In [1]: import numpy as np

In [2]: np.set_printoptions(precision=2, suppress=True, linewidth=120)

In [3]: E = np.loadtxt("data.csv", delimiter=",")

In [4]: E
Out[4]: 
array([[-1.,  2.,  2.],
       [ 0.,  3.,  3.],
       [-1.,  2.,  2.],
       [ 0.,  3.,  3.]])

In [5]: np.unravel_index(np.abs(E).argmax(), E.shape)
Out[5]: (np.int64(1), np.int64(1))

In [6]: np.diff(E, axis=0)
Out[6]: 
array([[ 1.,  1.,  1.],
       [-1., -1., -1.],
       [ 1.,  1.,  1.]])

In [7]: round(float(np.linalg.norm(E)), 2)
Out[7]: 7.35

In [8]: np.linalg.matrix_rank(E)
Out[8]: np.int64(2)

In [9]: np.linalg.rank(E)
Traceback (most recent call last):
  Cell In[9], line 1
    np.linalg.rank(E)
AttributeError: module 'numpy.linalg' has no attribute 'rank'


In [10]: E[4]
Traceback (most recent call last):
  Cell In[10], line 1
    E[4]
IndexError: index 4 is out of bounds for axis 0 with size 4


In [11]: np.count_nonzero(E)
Out[11]: np.int64(10)

In [12]: np.round(np.linalg.svd(E, compute_uv=False), 2) + 0
Out[12]: array([7.25, 1.17, 0.  ])

In [13]: E.sum(axis=1)
Out[13]: array([3., 6., 3., 6.])

In [14]: E.shape
Out[14]: (4, 3)

In [15]: np.allclose(E[:-1].T @ np.linalg.lstsq(E[:-1].T, E[-1])[0], E[-1])
Out[15]: True

In [16]: np.linalg.lstsq(E[:-1].T, E[-1])[2]
Out[16]: np.int32(2)

In [17]: M = np.array([[0.0, -2.0, 3.0, -2.0],
    ...:     [0.0, 0.0, 2.0, 3.0],
    ...:     [0.0, 7.0, 2.0, 2.0],
    ...:     [0.0, 0.0, 4.0, 9.0]])

In [18]: hat = np.triu(np.array([[-2, 3, -4, 0], [-5, -4, -4, 0], [3, 5, -1, 1], [4, 3, 3, 3]]), 1) + np.eye(4)

In [19]: out = hat @ M @ np.linalg.inv(hat)

In [20]: round(np.linalg.det(out), 2)
Out[20]: np.float64(0.0)

In [21]: np.trace(out), np.trace(M)
Out[21]: (np.float64(11.0), np.float64(11.0))

In [22]: hat @ M - M @ hat
Out[22]: 
array([[  0., -28., -10.,  -2.],
       [  0., -28.,  -8., -10.],
       [  0.,   0.,  32.,   7.],
       [  0.,   0.,   0.,  -4.]])

In [23]: np.linalg.matrix_rank(out)
Out[23]: np.int64(3)

In [24]: out
Out[24]: 
array([[   0.,  -30., -119.,  118.],
       [   0.,  -28., -118.,  113.],
       [   0.,    7.,   34.,  -23.],
       [   0.,    0.,    4.,    5.]])

In [25]: round(np.trace(np.linalg.pinv(M) @ M), 2)
Out[25]: np.float64(3.0)

In [26]: np.round(M @ np.linalg.pinv(M) @ M, 2) + 0
Out[26]: 
array([[ 0., -2.,  3., -2.],
       [ 0.,  0.,  2.,  3.],
       [ 0.,  7.,  2.,  2.],
       [ 0.,  0.,  4.,  9.]])

In [27]: np.allclose(M[:-1].T @ np.linalg.lstsq(M[:-1].T, M[-1])[0], M[-1])
Out[27]: True

In [28]: data = np.load("block0.npy")

In [29]: data
Out[29]: 
array([[ 0. , -0.9, -1.3,  1.1, -0.3],
       [ 0.5, -0.1, -0.4, -0.2, -0.7],
       [-6.5,  1.2, -1.4, -1.4,  0.5]])

In [30]: r0, v = data[2], data[0]

In [31]: r0 @ r0
Out[31]: np.float64(47.86)

In [32]: p = (r0 @ v) / (r0 @ r0) * r0

In [33]: v - p
Out[33]: array([-0.13, -0.88, -1.33,  1.07, -0.29])

In [34]: np.linalg.matrix_rank(np.outer(r0, v))
Out[34]: np.int64(1)

In [35]: p
Out[35]: array([ 0.13, -0.02,  0.03,  0.03, -0.01])

In [36]: G = data.T @ data

In [37]: np.trace(G), (data ** 2).sum()
Out[37]: (np.float64(52.61), np.float64(52.61))

In [38]: np.linalg.svd(data, compute_uv=False) ** 2
Out[38]: array([48.06,  3.87,  0.68])

In [39]: np.linalg.matrix_rank(G)
Out[39]: np.int64(3)

In [40]: np.allclose(G, G.T)
Out[40]: True

In [41]: def softmax(z):
    ...:     e = np.exp(z - z.max(axis=-1, keepdims=True))
    ...:     return e / e.sum(axis=-1, keepdims=True)
    ...: 

In [42]: softmax(data).sum(axis=1)
Out[42]: array([1., 1., 1.])

In [43]: S = data @ data.T / np.sqrt(5)

In [44]: np.round(softmax(S), 2) + 0
Out[44]: 
array([[0.74, 0.18, 0.09],
       [0.42, 0.49, 0.09],
       [0.  , 0.  , 1.  ]])

In [45]: softmax(S)[0] @ data
Out[45]: array([-0.48, -0.57, -1.15,  0.65, -0.3 ])

In [46]: np.round(softmax(S + np.triu(np.full(S.shape, -np.inf), 1)), 2) + 0
Out[46]: 
array([[1.  , 0.  , 0.  ],
       [0.46, 0.54, 0.  ],
       [0.  , 0.  , 1.  ]])

In [47]: K = np.load("sample2.npy")

In [48]: K
Out[48]: 
array([[-2.,  1.,  0.,  0.],
       [ 0., -2.,  1.,  0.],
       [ 0.,  0., -2.,  1.],
       [ 0.,  0.,  0., -2.]])

In [49]: hat = np.triu(np.array([[2, -2, 0, -1], [2, 1, 2, 0], [2, 0, 0, -3], [0, 0, 2, -3]]), 1) + np.eye(4)

In [50]: out = hat @ K @ np.linalg.inv(hat)

In [51]: hat @ K - K @ hat
Out[51]: 
array([[ 0.,  0., -4.,  0.],
       [ 0.,  0.,  0.,  5.],
       [ 0.,  0.,  0.,  0.],
       [ 0.,  0.,  0.,  0.]])

In [52]: np.round(np.linalg.det(out), 2)
Out[52]: np.float64(16.0)

In [53]: q, Rm = np.linalg.qr(K)

In [54]: q.T @ q
Out[54]: 
array([[1., 0., 0., 0.],
       [0., 1., 0., 0.],
       [0., 0., 1., 0.],
       [0., 0., 0., 1.]])

In [55]: abs(Rm[0, 0]), round(float(np.linalg.norm(K[:, 0])), 2)
Out[55]: (np.float64(2.0), 2.0)

In [56]: np.abs(np.diag(Rm))
Out[56]: array([2., 2., 2., 2.])

In [57]: Rm
Out[57]: 
array([[-2.,  1.,  0.,  0.],
       [ 0., -2.,  1.,  0.],
       [ 0.,  0., -2.,  1.],
       [ 0.,  0.,  0., -2.]])

In [58]: X = np.array([[3, 0, -3], [0, 1, 0], [1, 0, 2]])

In [59]: out = np.array([[-2, -9], [3, 7], [-4, -2]])

In [60]: out.T @ X.T
Out[60]: 
array([[  6,   3, -10],
       [-21,   7, -13]])

In [61]: np.einsum("ij,ij->i", X, X)
Out[61]: array([18,  1,  5])

In [62]: np.vstack([X, out.T]).shape
Out[62]: (5, 3)

In [63]: np.einsum("ik,kj->ji", X, out)
Out[63]: 
array([[  6,   3, -10],
       [-21,   7, -13]])

In [64]: np.einsum("ik,kj->ij", X, out)
Out[64]: 
array([[  6, -21],
       [  3,   7],
       [-10, -13]])

In [65]: np.linalg.matrix_rank(np.vstack([X, out.T]))
Out[65]: np.int64(3)

In [66]: out = X / np.linalg.norm(X, axis=1, keepdims=True)

In [67]: G = out @ out.T

In [68]: np.linalg.norm(out, axis=1)
Out[68]: array([1., 1., 1.])

In [69]: (np.abs(G) > 0.9).astype(int)
Out[69]: 
array([[1, 0, 0],
       [0, 1, 0],
       [0, 0, 1]])

In [70]: np.argwhere(np.triu(np.abs(G) > 0.95, 1))
Out[70]: array([], shape=(0, 2), dtype=int64)

In [71]: q = X.astype(float).copy()

In [72]: for j in range(3):
    ...:     q[:, j] -= q[:, :j] @ (q[:, :j].T @ q[:, j])
    ...:     q[:, j] /= np.linalg.norm(q[:, j])
    ...: 

In [73]: np.round(q.T @ q, 2) + 0
Out[73]: 
array([[1., 0., 0.],
       [0., 1., 0.],
       [0., 0., 1.]])

In [74]: np.sort(np.linalg.eigvals(X).real)
Out[74]: array([1. , 2.5, 2.5])

In [75]: np.round(np.linalg.det(X), 2)
Out[75]: np.float64(9.0)

In [76]: (np.linalg.matrix_power((X != 0) + (X.T != 0) + np.eye(3), 3) > 0).astype(int)
Out[76]: 
array([[1, 0, 1],
       [0, 1, 0],
       [1, 0, 1]])

In [77]: X @ X
Out[77]: 
array([[  6,   0, -15],
       [  0,   1,   0],
       [  5,   0,   1]])

In [78]: np.flatnonzero(np.linalg.matrix_power((X != 0) + (X.T != 0) + np.eye(3), 3)[0])
Out[78]: array([0, 2])

In [79]: (X != 0).astype(int)
Out[79]: 
array([[1, 0, 1],
       [0, 1, 0],
       [1, 0, 1]])

In [80]: rng = np.random.default_rng(2826)

In [81]: theta = rng.uniform(0, 2 * np.pi, 27)

In [82]: q, _ = np.linalg.qr(np.array([[-0.4, -1.3], [1.9, -0.7], [-1.6, -2.2], [1.4, -0.5]]))

In [83]: arr = 20 * np.c_[np.cos(theta), np.sin(theta)] @ q.T

In [84]: arr
Out[84]: 
array([[  8.14,  12.16,  10.38,   8.84],
       [ -5.9 ,   9.14, -15.35,   6.78],
       [  6.3 ,  -8.43,  15.81,  -6.26],
       [  6.21,  -8.6 ,  15.71,  -6.38],
       [ -8.55,   2.84, -17.72,   2.18],
       [  0.75,  15.53,  -5.32,  11.4 ],
       [ -9.3 ,  -0.5 , -17.7 ,  -0.27],
       [  1.56, -14.24,   9.21, -10.48],
       [ -6.43,   8.18, -15.96,   6.08],
       [ -3.18, -15.92,   0.83, -11.66],
       [ -1.9 , -15.84,   3.25, -11.61],
       [  9.49,   7.37,  15.08,   5.31],
       [  8.01,  -4.55,  17.42,  -3.43],
       [  4.57,  15.63,   1.99,  11.43],
       [  8.68,  -2.39,  17.76,  -1.85],
       [ -3.73, -15.85,  -0.27, -11.6 ],
       [  1.07, -14.59,   8.43, -10.73],
       [  6.03,  -8.9 ,  15.51,  -6.61],
       [ -6.75, -14.18,  -6.81, -10.34],
       [  9.6 ,   3.25,  17.09,   2.28],
       [ -3.08, -15.92,   1.01, -11.66],
       [  0.74,  15.52,  -5.35,  11.4 ],
       [ -5.39, -15.25,  -3.74, -11.15],
       [ -1.68, -15.8 ,   3.66, -11.59],
       [  6.76,  -7.53,  16.32,  -5.6 ],
       [ -7.48, -13.27,  -8.63,  -9.66],
       [  5.68,  15.08,   4.37,  11.01]])

In [85]: np.abs(np.diag(np.linalg.qr(arr)[1])) > 1e-9
Out[85]: array([ True,  True, False, False])

In [86]: arr @ np.linalg.pinv(arr) @ arr
Out[86]: 
array([[  8.14,  12.16,  10.38,   8.84],
       [ -5.9 ,   9.14, -15.35,   6.78],
       [  6.3 ,  -8.43,  15.81,  -6.26],
       [  6.21,  -8.6 ,  15.71,  -6.38],
       [ -8.55,   2.84, -17.72,   2.18],
       [  0.75,  15.53,  -5.32,  11.4 ],
       [ -9.3 ,  -0.5 , -17.7 ,  -0.27],
       [  1.56, -14.24,   9.21, -10.48],
       [ -6.43,   8.18, -15.96,   6.08],
       [ -3.18, -15.92,   0.83, -11.66],
       [ -1.9 , -15.84,   3.25, -11.61],
       [  9.49,   7.37,  15.08,   5.31],
       [  8.01,  -4.55,  17.42,  -3.43],
       [  4.57,  15.63,   1.99,  11.43],
       [  8.68,  -2.39,  17.76,  -1.85],
       [ -3.73, -15.85,  -0.27, -11.6 ],
       [  1.07, -14.59,   8.43, -10.73],
       [  6.03,  -8.9 ,  15.51,  -6.61],
       [ -6.75, -14.18,  -6.81, -10.34],
       [  9.6 ,   3.25,  17.09,   2.28],
       [ -3.08, -15.92,   1.01, -11.66],
       [  0.74,  15.52,  -5.35,  11.4 ],
       [ -5.39, -15.25,  -3.74, -11.15],
       [ -1.68, -15.8 ,   3.66, -11.59],
       [  6.76,  -7.53,  16.32,  -5.6 ],
       [ -7.48, -13.27,  -8.63,  -9.66],
       [  5.68,  15.08,   4.37,  11.01]])

In [87]: np.unique(arr.round(6), axis=0).shape
Out[87]: (27, 4)

In [88]: try:
    ...:     np.linalg.inv(arr)
    ...: except np.linalg.LinAlgError as e:
    ...:     print(e)
    ...: 
Last 2 dimensions of the array must be square

In [89]: np.allclose(arr[:-1].T @ np.linalg.lstsq(arr[:-1].T, arr[-1])[0], arr[-1])
Out[89]: True

In [90]: np.round(softmax(10 * X[2]), 2) + 0
Out[90]: array([0., 0., 1.])

In [91]: softmax(X).sum(axis=1)
Out[91]: array([1., 1., 1.])

In [92]: S = X @ X.T / np.sqrt(3)

In [93]: softmax(S).round(6).argmax(axis=1)
Out[93]: array([0, 1, 2])

In [94]: [round(float(x), 2) for x in np.linalg.svd(arr, compute_uv=False)[:3]]
Out[94]: [80.38, 65.87, 0.0]

In [95]: np.linalg.cond(arr) > 100
Out[95]: np.True_

In [96]: np.linalg.matrix_rank(arr, rtol=0.1)
Out[96]: np.int64(2)
